$ python3 -q
>>> import numpy as np
>>> import numpy.linalg as la
>>> np.set_printoptions(suppress=True, linewidth=100)
>>> A = np.load("layer11.npy")
>>> print(A)
[[0 0 0 0]
 [0 0 3 0]
 [0 0 1 0]]
>>> th = np.radians(180)
>>> Rm = np.eye(4)
>>> Rm[0, 0] = Rm[2, 2] = np.cos(th)
>>> Rm[0, 2], Rm[2, 0] = -np.sin(th), np.sin(th)
>>> print(Rm.round(1) + 0)
[[-1.  0.  0.  0.]
 [ 0.  1.  0.  0.]
 [ 0.  0. -1.  0.]
 [ 0.  0.  0.  1.]]
>>> B = A @ Rm.T
>>> print(np.allclose(A @ A.T, B @ B.T))
True
>>> print(np.round(np.abs(B - A).max(axis=0), 1) + 0)
[0. 0. 6. 0.]
>>> print(np.round(la.svd(A, compute_uv=False), 1), np.round(la.svd(B, compute_uv=False), 1) + 0)
[3.2 0.  0. ] [3.2 0.  0. ]
>>> print(np.allclose(la.norm(A, axis=1), la.norm(B, axis=1)))
True
>>> print(B.round(1) + 0)
[[ 0.  0.  0.  0.]
 [ 0.  0. -3.  0.]
 [ 0.  0. -1.  0.]]
>>> print(A[:, 0] @ A[:, 2])
0
>>> print(A.T @ A)
[[ 0  0  0  0]
 [ 0  0  0  0]
 [ 0  0 10  0]
 [ 0  0  0  0]]
>>> W1 = np.array([[3, -2, 3, 1, 2],
...     [-3, 1, -2, -3, 2],
...     [-3, 3, 1, 1, 2],
...     [1, -2, 1, -3, -3]])
>>> beta = np.array([4, 5, -1, -9, 5])
>>> H = np.maximum(A @ W1 + beta, 0)
>>> print(la.matrix_rank(H))
3
>>> C = np.array([[-5, -5], [2, -2], [-5, 0], [-1, 4], [0, 5]])
>>> print(W1 @ C)
[[-35   3]
 [ 30  11]
 [ 15  23]
 [-11 -28]]
>>> Uu, sv, Vt = la.svd(A)
>>> print(sv.round(1))
[3.2 0.  0. ]
>>> B = Uu[:, :1] @ np.diag(sv[:1]) @ Vt[:1]
>>> print(np.abs(A - B).max())
0.0
>>> K = np.array([[3.0, 4.0, 0.0, 0.0],
...     [4.0, 5.0, 4.0, 0.0],
...     [0.0, 4.0, 7.0, 4.0],
...     [0.0, 0.0, 4.0, -4.0]])
>>> # symmetric, so the eigenvalues are real
>>> print([round(float(la.det(K[:i, :i])), 2) + 0 for i in range(1, 5)])
[3.0, -1.0, -55.0, 236.0]
>>> B = la.inv(K)
>>> print(np.round(la.inv(B), 1) + 0)
[[ 3.  4.  0.  0.]
 [ 4.  5.  4.  0.]
 [ 0.  4.  7.  4.]
 [ 0.  0.  4. -4.]]
>>> print(np.round(K @ B, 1) + 0)
[[1. 0. 0. 0.]
 [0. 1. 0. 0.]
 [0. 0. 1. 0.]
 [0. 0. 0. 1.]]
>>> print(np.allclose(B, K.T))
False
>>> print(round(float(la.cond(K)), 1))
17.5
>>> vals, evecs = la.eigh(K)
>>> x = np.array([-1, -9, -2, -1])
>>> print(np.abs(K).sum(axis=1).max(), round(np.abs(vals).max(), 1))
15.0 11.5
>>> print((np.sign(evecs[:, -1].round(6)) == np.sign(evecs[0, -1].round(6))).astype(int))
[1 1 1 1]
>>> print(np.round(evecs * np.abs(vals) @ evecs.T, 1))
[[ 3.7  3.3  0.5 -0.5]
 [ 3.3  5.8  3.2  1.4]
 [ 0.5  3.2  8.4  0.6]
 [-0.5  1.4  0.6  5.4]]
>>> r0, v = K[1], K[3]
>>> print(r0 @ r0)
57.0
>>> p = (r0 @ v) / (r0 @ r0) * r0
>>> print((v - p) @ r0)
0.0
>>> print(la.matrix_rank(np.outer(r0, v)))
1
>>> print(np.round(v - p, 1))
[-1.1 -1.4  2.9 -4. ]
>>> print(round(float(la.norm(r0 + v) ** 2 + la.norm(r0 - v) ** 2), 1))
178.0
>>> O = K.astype(float).copy()
>>> for j in range(4):
...     O[:, j] -= O[:, :j] @ (O[:, :j].T @ O[:, j])
...     O[:, j] /= la.norm(O[:, j])
... 
>>> print(np.round(O.T @ O, 1) + 0)
[[1. 0. 0. 0.]
 [0. 1. 0. 0.]
 [0. 0. 1. 0.]
 [0. 0. 0. 1.]]
>>> rng = np.random.default_rng(336)
>>> E = rng.normal(size=(22, 3))
>>> E = 20 * E / la.norm(E, axis=1, keepdims=True)
>>> print(E.round(1))
[[ -2.6 -14.2  13.8]
 [  8.7 -17.7  -3.6]
 [ -2.9  17.  -10. ]
 [-11.5  14.2  -8.2]
 [-12.4   8.4 -13.2]
 [  8.1  15.3  10. ]
 [-13.8  -3.  -14.1]
 [-14.1 -10.8  -9.3]
 [-14.6  13.6   1.3]
 [ 11.8  -0.2 -16.2]
 [-11.5  10.7  12.4]
 [ -2.3   4.1 -19.4]
 [  3.1  -2.9  19.5]
 [-11.4 -14.5   7.8]
 [ -6.1  -0.9 -19. ]
 [ -8.6  -9.8  15.2]
 [-13.9   1.8 -14.3]
 [ -2.7   4.4 -19.3]
 [ -5.9 -17.8  -6.9]
 [ -5.3  -0.9 -19.3]
 [ 14.4   6.5 -12.3]
 [  8.1 -15.3 -10.1]]
>>> C = E[[3, 19]].astype(float)
>>> for _ in range(6):
...     labels = la.norm(E[:, None] - C, axis=-1).argmin(axis=1)
...     C = np.array([E[labels == j].mean(axis=0) for j in range(2)])
... 
>>> print(labels)
[0 1 1 1 1 0 1 1 0 1 0 1 0 0 1 0 1 1 1 1 1 1]
>>> print(np.abs(C[1] - C[0]).argmax())
2
